>>> import numpy as np
>>> from numpy import linalg as LA
>>> np.set_printoptions(precision=2, suppress=True, linewidth=140, legacy="1.25")
>>> M = np.load("arr.npy")
>>> M
array([[-0.9 ,  0.4 , -0.2 ,  1.9 ,  1.  ,  0.6 , -2.97,  0.4 , -0.8 , -2.3 , -0.2 ,  1.2 , -1.6 ],
       [ 2.1 , -1.7 ,  1.3 , -0.2 , -0.8 ,  0.3 ,  2.47,  1.  , -0.6 ,  2.4 ,  2.  ,  0.1 , -1.8 ],
       [-1.2 , -0.7 ,  1.3 , -0.5 ,  0.  , -0.2 ,  0.06, -2.8 , -2.9 ,  0.1 ,  0.  ,  0.5 ,  0.7 ],
       [ 0.4 ,  0.3 , -0.2 ,  0.1 ,  0.  , -0.7 , -0.14, -1.  , -0.1 ,  1.2 , -0.8 , -1.  ,  0.1 ],
       [ 0.4 ,  0.3 , -0.6 , -1.2 ,  1.  ,  1.1 , -3.  ,  1.2 ,  0.  ,  0.7 ,  0.  , -1.5 , -0.4 ],
       [ 0.2 , -0.4 , -0.4 , -1.4 , -0.1 , -1.1 ,  0.18, -0.2 , -2.5 ,  1.  , -0.3 , -0.2 ,  0.5 ],
       [ 1.6 ,  1.5 , -1.4 , -0.8 , -0.7 ,  0.  ,  2.2 , -0.6 , -1.1 , -0.1 , -1.6 ,  0.4 , -0.7 ],
       [ 1.4 ,  2.  , -0.4 , -0.4 ,  1.  ,  1.2 , -3.06, -0.6 , -0.6 ,  0.7 , -0.4 ,  0.5 ,  1.5 ],
       [ 2.  ,  0.  , -0.5 ,  0.7 ,  0.3 ,  0.4 , -0.89,  0.8 ,  0.2 ,  1.5 , -0.9 ,  1.  ,  0.  ],
       [-0.8 , -1.6 ,  0.8 , -0.6 , -0.4 ,  0.9 ,  0.95, -0.2 , -1.1 , -1.1 ,  1.  , -1.  ,  1.8 ],
       [ 1.4 ,  0.  , -0.2 ,  0.9 , -0.1 , -0.1 ,  0.25,  0.8 ,  0.3 , -0.2 ,  0.7 ,  1.5 , -0.5 ],
       [-0.8 ,  0.2 ,  0.9 ,  0.6 , -0.6 , -0.2 ,  1.91, -0.6 ,  0.5 ,  0.7 ,  1.2 , -1.  , -0.4 ],
       [ 0.7 ,  0.3 ,  0.9 ,  1.  ,  0.4 ,  1.4 , -1.07, -0.3 ,  1.  , -0.6 ,  1.6 , -0.2 ,  0.4 ],
       [-0.3 ,  0.  , -0.8 ,  0.1 , -0.5 ,  0.3 ,  1.61,  0.8 ,  0.3 , -0.8 , -0.9 , -0.7 ,  0.  ],
       [ 0.7 ,  0.8 , -1.  ,  0.8 ,  0.7 , -1.9 , -2.07, -0.6 , -0.1 , -1.2 , -0.3 ,  0.4 ,  1.3 ],
       [-0.6 ,  0.3 , -0.6 , -2.4 , -0.4 , -1.1 ,  1.07,  1.5 , -1.1 , -0.2 ,  1.2 ,  1.2 , -0.3 ],
       [ 0.2 , -0.5 , -1.  ,  0.9 , -1.2 ,  0.2 ,  3.68,  0.1 , -1.3 , -2.6 ,  1.2 ,  0.5 ,  0.9 ],
       [-0.7 ,  0.6 ,  1.4 , -0.2 ,  0.2 ,  0.4 , -0.72,  0.4 , -1.4 ,  0.  ,  0.3 , -1.4 ,  1.3 ],
       [ 0.6 , -1.2 , -0.1 , -0.8 ,  1.3 ,  0.2 , -3.93,  1.4 ,  0.7 ,  0.3 ,  0.2 ,  0.6 , -1.4 ],
       [ 0.6 ,  0.3 , -1.1 ,  1.  , -0.9 , -2.  ,  2.63,  1.6 ,  0.1 ,  1.1 , -1.2 , -0.3 ,  0.6 ],
       [-0.2 ,  0.6 ,  0.1 , -1.  ,  1.  , -0.6 , -3.12,  0.5 ,  0.7 ,  1.7 ,  2.  ,  0.  ,  0.5 ],
       [ 0.4 ,  0.2 , -1.  ,  0.  , -0.9 , -0.4 ,  2.65, -0.7 , -0.2 , -0.7 , -0.9 ,  1.1 , -1.9 ],
       [ 0.3 ,  1.2 ,  1.2 ,  0.  , -0.6 ,  0.2 ,  1.79,  0.7 , -0.6 ,  1.  ,  0.1 ,  0.6 ,  1.2 ],
       [-0.4 ,  0.8 ,  1.3 , -2.6 ,  1.7 ,  1.6 , -4.98, -1.4 ,  0.2 ,  0.1 ,  0.2 ,  1.  , -0.5 ],
       [-1.  , -0.6 , -0.5 ,  0.  , -1.9 ,  0.2 ,  5.75,  2.3 ,  0.8 ,  0.2 , -2.1 ,  1.1 ,  0.1 ],
       [-0.1 ,  0.  , -1.2 ,  0.6 ,  0.5 ,  0.8 , -1.59,  0.1 , -0.3 , -0.5 , -1.3 , -0.8 , -1.1 ],
       [-1.6 , -0.7 , -0.2 ,  1.1 ,  1.6 , -1.1 , -4.76,  0.5 ,  0.4 ,  1.4 ,  1.2 , -0.6 ,  1.5 ],
       [-0.2 , -0.4 ,  0.1 ,  0.4 ,  1.1 , -0.6 , -3.17,  0.1 , -1.3 , -0.9 , -2.  ,  0.9 , -1.4 ],
       [-0.6 , -0.8 ,  0.7 ,  0.3 ,  2.9 , -0.5 , -8.66,  1.9 , -1.1 , -1.9 , -2.  , -0.6 , -0.3 ],
       [-0.6 , -0.5 ,  0.7 , -0.4 ,  0.9 , -0.6 , -2.78,  0.9 ,  1.2 ,  0.5 , -0.3 , -1.2 , -0.4 ],
       [-2.  , -0.6 ,  0.1 , -1.4 ,  0.4 ,  0.  , -1.06, -1.1 , -0.9 ,  0.6 ,  1.7 ,  0.8 ,  0.3 ],
       [ 1.2 , -1.2 ,  1.3 ,  1.5 , -0.7 , -1.5 ,  2.18, -0.2 ,  0.6 , -0.4 ,  0.7 ,  0.6 ,  2.5 ],
       [ 0.2 ,  0.9 , -1.4 , -1.1 ,  0.1 ,  1.9 , -0.15, -0.8 ,  0.  , -0.3 , -1.1 ,  0.5 , -0.5 ],
       [-0.8 ,  1.7 ,  0.6 ,  0.6 ,  1.2 ,  0.  , -3.52, -1.3 , -0.3 ,  0.3 ,  0.8 ,  0.6 ,  0.1 ],
       [-1.1 ,  0.6 ,  0.8 ,  1.8 , -0.5 ,  2.4 ,  1.48,  0.4 , -0.7 , -0.5 ,  1.6 , -0.2 ,  1.7 ],
       [ 0.4 ,  0.  ,  0.4 , -0.3 , -0.6 ,  1.6 ,  1.78, -0.4 , -0.1 ,  0.8 , -0.4 , -0.1 , -0.2 ],
       [-1.5 , -0.6 , -0.2 ,  0.5 , -0.4 ,  0.5 ,  1.18, -1.3 ,  0.8 ,  0.6 , -0.2 ,  0.2 ,  0.2 ],
       [-2.1 ,  0.  ,  0.1 ,  0.1 , -0.4 , -2.1 ,  1.12,  0.  , -1.1 ,  0.9 ,  1.8 ,  0.6 , -0.7 ],
       [ 1.8 , -1.4 , -1.8 , -0.3 ,  0.6 , -0.2 , -1.75,  1.5 ,  0.4 , -0.2 ,  0.3 , -0.9 ,  0.5 ],
       [ 0.2 , -0.4 ,  0.1 ,  0.7 , -0.6 ,  0.1 ,  1.82, -1.5 ,  1.3 , -1.9 ,  1.5 , -1.2 ,  0.9 ],
       [-0.9 ,  0.9 , -1.2 , -0.8 , -0.9 , -0.9 ,  2.64, -2.3 ,  1.3 ,  0.  , -0.1 ,  1.  ,  0.7 ],
       [ 0.6 ,  0.5 , -0.3 , -1.1 , -0.4 , -0.4 ,  1.21,  0.2 , -0.2 , -0.4 , -0.4 ,  0.2 , -0.7 ]])
>>> LA.matrix_rank(M, rtol=0.1)
12
>>> round(np.log10(LA.cond(M)))
2
